% ipython --no-banner

In [1]: import numpy as np

In [2]: import numpy.linalg as la

In [3]: np.set_printoptions(suppress=True, linewidth=100)

In [4]: def rd(a):
   ...:     return np.round(a, 2) + 0
   ...: 

In [5]: E = np.loadtxt("a.csv", delimiter=",")

In [6]: print(E)
[[ 4.3 -6. ]
 [ 4.  -5.7]]

In [7]: Uu, sigma, Vh = la.svd(E, full_matrices=False)

In [8]: print(rd(Uu.T @ E @ Vh.T))
[[10.15  0.  ]
 [ 0.    0.05]]

In [9]: print(Uu.shape, sigma.shape, Vh.shape)
(2, 2) (2,) (2, 2)

In [10]: print(rd(Vh @ Vh.T))
[[1. 0.]
 [0. 1.]]

In [11]: print(rd(sigma / sigma[0]))
[1. 0.]

In [12]: print((sigma > 1e-8).sum())
2

In [13]: print(rd(Uu.T @ Uu))
[[1. 0.]
 [0. 1.]]

In [14]: F = np.load("block13.npy")

In [15]: print(F)
[[ 0.01 -0.03]
 [-3.87  5.99]
 [ 0.24  0.13]
 [-2.39  3.31]]

In [16]: Uu, sigma, Vh = la.svd(F)

In [17]: print(np.argmax(sigma[:-1] / (sigma[1:] + 1e-6)) + 1)
1

In [18]: A2 = Uu[:, :1] @ np.diag(sigma[:1]) @ Vh[:1]

In [19]: print(rd(np.abs(F - A2).max()))
0.23

In [20]: print(rd(la.norm(F - A2, 2)), rd(sigma[1]))
0.33 0.33

In [21]: print(la.matrix_rank(A2))
1

In [22]: print(la.matrix_rank(F, rtol=0.05))
1

In [23]: print(rd(la.norm(F - A2) / la.norm(F)))
0.04

In [24]: A2 = np.array([[-5, -8, 2], [-5, -7, 8]])

In [25]: W2 = np.kron(A2, F)

In [26]: print(rd(la.norm(W2, 2)), rd(la.norm(A2, 2) * la.norm(F, 2)))
120.48 120.48

In [27]: print(W2.shape)
(8, 6)

In [28]: print(la.matrix_rank(W2))
4

In [29]: Q, _ = la.qr(np.array([[0.2, -0.7, 0.9], [1.6, -0.6, 1.1], [-0.6, 0.8, -0.1]]))

In [30]: data = -3 * Q

In [31]: print(rd(data))
[[ 0.35 -2.21 -1.99]
 [ 2.79  0.95 -0.56]
 [-1.05  1.79 -2.17]]

In [32]: A2 = data / np.sqrt((data ** 2).mean(axis=1, keepdims=True))

In [33]: print(rd(A2[2]))
[-0.6   1.03 -1.25]

In [34]: Q, _ = la.qr(np.array([[-0.6, -0.2], [-0.6, 0.3], [0.8, -1.3]]))

In [35]: mat = Q @ Q.T

In [36]: print(rd(mat))
[[ 0.77  0.4   0.13]
 [ 0.4   0.3  -0.22]
 [ 0.13 -0.22  0.93]]

In [37]: # a projection of rank 2

In [38]: evals, V = la.eigh(mat)

In [39]: print(rd(V.T @ mat @ V))
[[0. 0. 0.]
 [0. 1. 0.]
 [0. 0. 1.]]

In [40]: print((evals > 1e-8).sum(), (evals < -1e-8).sum())
2 0

In [41]: print(rd(V @ np.diag(evals) @ V.T))
[[ 0.77  0.4   0.13]
 [ 0.4   0.3  -0.22]
 [ 0.13 -0.22  0.93]]

In [42]: print(np.unique(evals.round(6) + 0, return_counts=True)[1])
[1 2]

In [43]: A2 = mat / la.norm(mat, axis=1, keepdims=True)

In [44]: G = A2 @ A2.T

In [45]: print(rd(G[1]))
[ 0.83  1.   -0.42]

In [46]: print((G - 2 * np.eye(3)).round(6).argmax(axis=1))
[1 0 0]

In [47]: print(rd(G))
[[ 1.    0.83  0.15]
 [ 0.83  1.   -0.42]
 [ 0.15 -0.42  1.  ]]

In [48]: Uu, sigma, Vh = la.svd(mat)

In [49]: print(np.argmax(sigma[:-1] / (sigma[1:] + 1e-6)) + 1)
2

In [50]: A2 = Uu[:, :2] @ np.diag(sigma[:2]) @ Vh[:2]

In [51]: print(rd(la.norm(mat - A2, 2)), rd(sigma[2]))
0.0 0.0

In [52]: print(rd(la.norm(mat - A2) / la.norm(mat)))
0.0

In [53]: print(rd(np.abs(mat - A2).max()))
0.0

In [54]: print(la.matrix_rank(mat, rtol=0.05))
2
